$ python3 -q
>>> import numpy as np
>>> np.set_printoptions(suppress=True, linewidth=200)
>>> data = np.load("case5.npy")
>>> data
array([[-2,  2, -2,  2, -2,  2],
       [ 0,  3,  0,  3,  0,  3],
       [ 2, -3,  2, -3,  2, -3],
       [-2,  2, -2,  2, -2,  2],
       [ 0,  3,  0,  3,  0,  3],
       [ 2, -3,  2, -3,  2, -3]])
>>> left, s, VT = np.linalg.svd(data)
>>> V = VT[:(s > 1e-8).sum()]
>>> rng = np.random.default_rng(5492)
>>> vec = data[3] + -1 * data[0] + rng.integers(2) * np.eye(6)[0]
>>> vec
array([0., 0., 0., 0., 0., 0.])
>>> np.round(V.T @ V, 2) + 0
array([[0.33, 0.  , 0.33, 0.  , 0.33, 0.  ],
       [0.  , 0.33, 0.  , 0.33, 0.  , 0.33],
       [0.33, 0.  , 0.33, 0.  , 0.33, 0.  ],
       [0.  , 0.33, 0.  , 0.33, 0.  , 0.33],
       [0.33, 0.  , 0.33, 0.  , 0.33, 0.  ],
       [0.  , 0.33, 0.  , 0.33, 0.  , 0.33]])
>>> round(np.linalg.norm(vec - V.T @ V @ vec), 2)
np.float64(0.0)
>>> np.allclose(V.T @ V @ vec, vec)
True
>>> other = data + rng.integers(-2, 3, (6, 2)) @ rng.integers(-2, 3, (2, 6))
>>> other
array([[  3,  -2,  -3,   0,   0,  -4],
       [  4,   1,  -2,  -1,   1,  -3],
       [  8,  -7,   0,  -7,   4, -11],
       [  4,  -2,  -4,  -2,   0,  -6],
       [ -2,   7,  -2,  -1,  -2,   3],
       [  0,  -1,   2,  -3,   1,  -1]])
>>> np.abs(other - data).sum(axis=1)
array([20, 19, 26, 26, 14,  7])
>>> np.linalg.matrix_rank(other - data, tol=1e-8)
np.int64(2)
>>> other - data
array([[ 5, -4, -1, -2,  2, -6],
       [ 4, -2, -2, -4,  1, -6],
       [ 6, -4, -2, -4,  2, -8],
       [ 6, -4, -2, -4,  2, -8],
       [-2,  4, -2, -4, -2,  0],
       [-2,  2,  0,  0, -1,  2]])
>>> round(np.linalg.norm(data) ** 2 / np.linalg.norm(data, 2) ** 2, 2)
np.float64(1.1)
>>> round(np.linalg.norm(data, "nuc"), 2)
np.float64(16.87)
>>> round(float(np.linalg.norm(data[3], 1)), 2), np.round(np.linalg.norm(data[3], np.inf), 2)
(12.0, np.float64(2.0))
>>> np.round(np.linalg.norm(data, axis=1), 2)
array([4.9 , 5.2 , 6.24, 4.9 , 5.2 , 6.24])
>>> np.round(np.linalg.norm(data, axis=0), 2)
array([4.  , 6.63, 4.  , 6.63, 4.  , 6.63])
>>> round(float(np.linalg.norm(data[3] - data[2])), 2)
11.09
>>> C2 = data.T @ data
>>> np.trace(C2), (data ** 2).sum()
(np.int64(180), np.int64(180))
>>> np.allclose(C2, C2.T)
True
>>> np.round(np.linalg.svd(data, compute_uv=False) ** 2, 2) + 0
array([163.24,  16.76,   0.  ,   0.  ,   0.  ,   0.  ])
>>> (data @ data.T).shape
(6, 6)
>>> np.abs(np.diag(np.linalg.qr(data)[1])) > 1e-9
array([ True,  True, False, False, False, False])
>>> np.linalg.lstsq(data[:-1].T, data[-1])[2]
np.int32(2)
>>> np.allclose(data[:-1].T @ np.linalg.lstsq(data[:-1].T, data[-1])[0], data[-1])
True
>>> F = np.loadtxt("dump.csv", delimiter=",")
>>> F
array([[ 1.,  3.,  1., -1.,  0.],
       [ 3., -2.,  2., -1.,  2.],
       [ 3.,  2., -2., -3., -1.],
       [-3., -1., -1., -3.,  1.],
       [ 7., -1.,  5., -3.,  4.]])
>>> # rank 4
>>> W1 = np.array([[0, -1, 3, 0],
...     [1, 1, 0, -1],
...     [3, -3, -2, 3],
...     [0, 1, 0, 2],
...     [-1, 2, -1, 3]])
>>> b = np.array([0, 0, 1, -2])
>>> hid = np.maximum(F @ W1 + b, 0)
>>> hid
array([[ 6.,  0.,  2.,  0.],
       [ 2.,  0.,  4., 10.],
       [ 0.,  0., 15.,  0.],
       [ 0.,  4.,  0.,  0.],
       [10.,  0.,  8., 20.]])
>>> (hid > 0).mean(axis=0)
array([0.6, 0.2, 0.8, 0.4])
>>> np.linalg.matrix_rank(hid)
np.int64(4)
>>> cent = np.array([[2, 0], [0, 1], [1, 1], [2, 0]])
>>> hid @ cent
array([[14.,  2.],
       [28.,  4.],
       [15., 15.],
       [ 0.,  4.],
       [68.,  8.]])
>>> W1 @ cent
array([[ 3,  2],
       [ 0,  1],
       [10, -5],
       [ 4,  1],
       [ 3,  1]])
